$ python -q
>>> import numpy as np
>>> np.set_printoptions(suppress=True, linewidth=120)
>>> q, _ = np.linalg.qr(np.array([[-0.3, 1.4, -1.3], [0.0, 0.5, -0.5], [0.7, 0.7, 1.1]]))
>>> evecs, _ = np.linalg.qr(np.array([[0.7, -1.3, 1.1], [0.6, -0.1, 0.2], [0.2, -1.1, 0.1]]))
>>> sv = 20 * 0.7 ** np.arange(3)
>>> F = q[:, :3] * sv @ evecs[:3]
>>> F.round(2)
array([[ 13.06,   6.99,   0.68],
       [  4.69,  -4.16,  -8.13],
       [-10.55,   9.89, -12.56]])
>>> U, sv, vt = np.linalg.svd(F, full_matrices=False)
>>> np.round(vt @ vt.T, 2) + 0
array([[1., 0., 0.],
       [0., 1., 0.],
       [0., 0., 1.]])
>>> np.abs(U[:, 0]).round(6).argmax()
np.int64(2)
>>> print(np.round(np.sqrt((sv ** 2).sum()), 2), round(float(np.linalg.norm(F)), 2))
26.31 26.31
>>> U.shape, sv.shape, vt.shape
((3, 3), (3,), (3, 3))
>>> Y = np.array([[1, -2], [-1, -1]])
>>> Z = np.kron(Y, F)
>>> np.linalg.matrix_rank(Z)
np.int64(6)
>>> th = np.radians(72)
>>> Rm = np.eye(3)
>>> Rm[1, 1] = Rm[2, 2] = np.cos(th)
>>> Rm[1, 2], Rm[2, 1] = -np.sin(th), np.sin(th)
>>> Rm.round(2)
array([[ 1.  ,  0.  ,  0.  ],
       [ 0.  ,  0.31, -0.95],
       [ 0.  ,  0.95,  0.31]])
>>> Y = F @ Rm.T
>>> np.round(np.linalg.svd(F, compute_uv=False), 2), np.round(np.linalg.svd(Y, compute_uv=False), 2)
(array([20. , 14. ,  9.8]), array([20. , 14. ,  9.8]))
>>> arr = np.array([[0.1, -1.5, 0.9],
...     [0.8, -0.3, -0.9],
...     [-0.2, 0.7, 0.7],
...     [-0.7, 2.4, -0.3]])
>>> arr
array([[ 0.1, -1.5,  0.9],
       [ 0.8, -0.3, -0.9],
       [-0.2,  0.7,  0.7],
       [-0.7,  2.4, -0.3]])
>>> Y = np.array([[-1, -1], [-1, 0]])
>>> Z = np.kron(Y, arr)
>>> print(np.round(np.linalg.norm(Z, 2), 2), round(np.linalg.norm(Y, 2) * np.linalg.norm(arr, 2), 2))
4.95 4.95
>>> r0 = np.array([4, 4])
>>> np.round(np.convolve(arr[2], r0), 2)
array([-0.8,  2. ,  5.6,  2.8])
>>> q, Rm = np.linalg.qr(arr)
>>> np.allclose(Rm.T @ Rm, arr.T @ arr)
True
>>> round(abs(Rm[0, 0]), 2), np.round(np.linalg.norm(arr[:, 0]), 2)
(np.float64(1.09), np.float64(1.09))
>>> q.shape, Rm.shape
((4, 3), (3, 3))
>>> print(q.round(2))
[[-0.09  0.62 -0.3 ]
 [-0.74 -0.57 -0.14]
 [ 0.18 -0.15 -0.94]
 [ 0.64 -0.52  0.07]]
>>> Y = arr / np.linalg.norm(arr, axis=1, keepdims=True)
>>> C2 = Y @ Y.T
>>> (C2 - 2 * np.eye(4)).round(6).argmax(axis=1)
array([1, 0, 3, 2])
>>> (np.abs(C2) > 0.9).astype(int)
array([[1, 0, 0, 0],
       [0, 1, 0, 0],
       [0, 0, 1, 0],
       [0, 0, 0, 1]])
>>> np.round(np.linalg.norm(Y, axis=1), 2)
array([1., 1., 1., 1.])
>>> C2.round(2)
array([[ 1.  , -0.13, -0.25, -0.89],
       [-0.13,  1.  , -0.8 , -0.32],
       [-0.25, -0.8 ,  1.  ,  0.63],
       [-0.89, -0.32,  0.63,  1.  ]])
>>> np.argwhere(np.triu(np.abs(C2) > 0.95, 1))
array([], shape=(0, 2), dtype=int64)
>>> mat = np.load("block8.npy")
>>> print(mat)
[[ 1  0  1  2]
 [ 0  2  0 -2]
 [ 0  0  0 -2]
 [ 0  0  0  2]]
>>> U, sv, vt = np.linalg.svd(mat)
>>> evecs = vt[:(sv > 1e-8).sum()]
>>> rng = np.random.default_rng(583)
>>> x = mat[3] + 5 * mat[1] + rng.integers(2) * np.eye(4)[1]
>>> x
array([ 0., 10.,  0., -8.])
>>> np.linalg.matrix_rank(np.vstack([mat, x]))
np.int64(3)
